% python3 -q
>>> import numpy as np
>>> np.set_printoptions(precision=2, suppress=True, linewidth=140, sign=" ")
>>> def tidy(a):
...     return np.round(a, 2) + 0
... 
>>> K = np.array([[3, -2, -6, -2, 5],
...     [6, 6, -2, 3, 8],
...     [-1, 2, -4, 6, 3],
...     [-1, -8, -1, -7, -3],
...     [-7, -6, 9, -5, 8],
...     [4, 4, 9, -5, 3],
...     [-7, -9, -1, -6, 4],
...     [3, -6, 4, 0, 4],
...     [-4, 8, -7, 7, 3],
...     [6, 8, -7, 7, 0]])
>>> cen = K - K.mean(axis=0)
>>> vecs = np.linalg.svd(cen)[2][:1]
>>> out = cen - cen @ vecs.T @ vecs
>>> print(tidy(out.std(axis=0)))
[ 3.94  2.7   4.05  2.11  3.12]
>>> print(np.linalg.norm(out, axis=1).round(6).argmax())
5
>>> print(tidy((cen @ vecs.T).std(axis=0)))
[ 8.96]
>>> print(tidy(np.linalg.norm(out) / np.linalg.norm(cen)))
0.63
>>> Z = K[[7, 4]].astype(float)
>>> for _ in range(6):
...     z = np.linalg.norm(K[:, None] - Z, axis=-1).argmin(axis=1)
...     Z = np.array([K[z == j].mean(axis=0) for j in range(2)])
... 
>>> print(z)
[ 0  0  0  1  1  0  1  1  0  0]
>>> print(tidy(Z[1] - Z[0]))
[ -5.33 -11.58   5.58  -7.17  -0.42]
>>> print(np.bincount(z))
[ 6  4]
>>> z = K[:, 3] > np.median(K[:, 3])
>>> u = K[z].mean(axis=0) - K[~z].mean(axis=0)
>>> print((((K - K.mean(axis=0)) @ u > 0) == z).mean())
0.8
>>> print(tidy(u))
[ 3.6  7.8 -5.2  9.6  0.2]
>>> print(z.astype(int))
[ 0  1  1  0  0  0  0  1  1  1]
>>> hat = K @ np.linalg.solve(K.T @ K, K.T)
>>> print(tidy(np.diag(hat)))
[ 0.55  0.5   0.26  0.38  0.63  0.68  0.48  0.68  0.57  0.28]
>>> print(tidy(hat @ K[:, 3]))
[-2.  3.  6. -7. -5. -5. -6.  0.  7.  7.]
>>> F = np.load("dump.npy")
>>> print(tidy(F))
[[ 0.47 -0.27  0.01 -0.12  0.31 -0.24 -0.11]
 [-0.27  0.42  0.02 -0.14 -0.32 -0.22  0.  ]
 [ 0.01  0.02  0.01  0.03 -0.02 -0.06 -0.04]
 [-0.12 -0.14  0.03  0.79 -0.07  0.1  -0.34]
 [ 0.31 -0.32 -0.02 -0.07  0.3   0.07  0.03]
 [-0.24 -0.22 -0.06  0.1   0.07  0.69  0.3 ]
 [-0.11  0.   -0.04 -0.34  0.03  0.3   0.33]]
>>> print(tidy(F @ np.linalg.pinv(F) @ F))
[[ 0.47 -0.27  0.01 -0.12  0.31 -0.24 -0.11]
 [-0.27  0.42  0.02 -0.14 -0.32 -0.22  0.  ]
 [ 0.01  0.02  0.01  0.03 -0.02 -0.06 -0.04]
 [-0.12 -0.14  0.03  0.79 -0.07  0.1  -0.34]
 [ 0.31 -0.32 -0.02 -0.07  0.3   0.07  0.03]
 [-0.24 -0.22 -0.06  0.1   0.07  0.69  0.3 ]
 [-0.11  0.   -0.04 -0.34  0.03  0.3   0.33]]
>>> print(np.allclose(F[:-1].T @ np.linalg.lstsq(F[:-1].T, F[-1])[0], F[-1]))
True
>>> w, vecs = np.linalg.eigh(F)
>>> print(tidy(np.linalg.eigvalsh(F @ F)))
[ 0.  0.  0.  0.  1.  1.  1.]
>>> print(tidy(vecs @ np.diag(w) @ vecs.T))
[[ 0.47 -0.27  0.01 -0.12  0.31 -0.24 -0.11]
 [-0.27  0.42  0.02 -0.14 -0.32 -0.22  0.  ]
 [ 0.01  0.02  0.01  0.03 -0.02 -0.06 -0.04]
 [-0.12 -0.14  0.03  0.79 -0.07  0.1  -0.34]
 [ 0.31 -0.32 -0.02 -0.07  0.3   0.07  0.03]
 [-0.24 -0.22 -0.06  0.1   0.07  0.69  0.3 ]
 [-0.11  0.   -0.04 -0.34  0.03  0.3   0.33]]
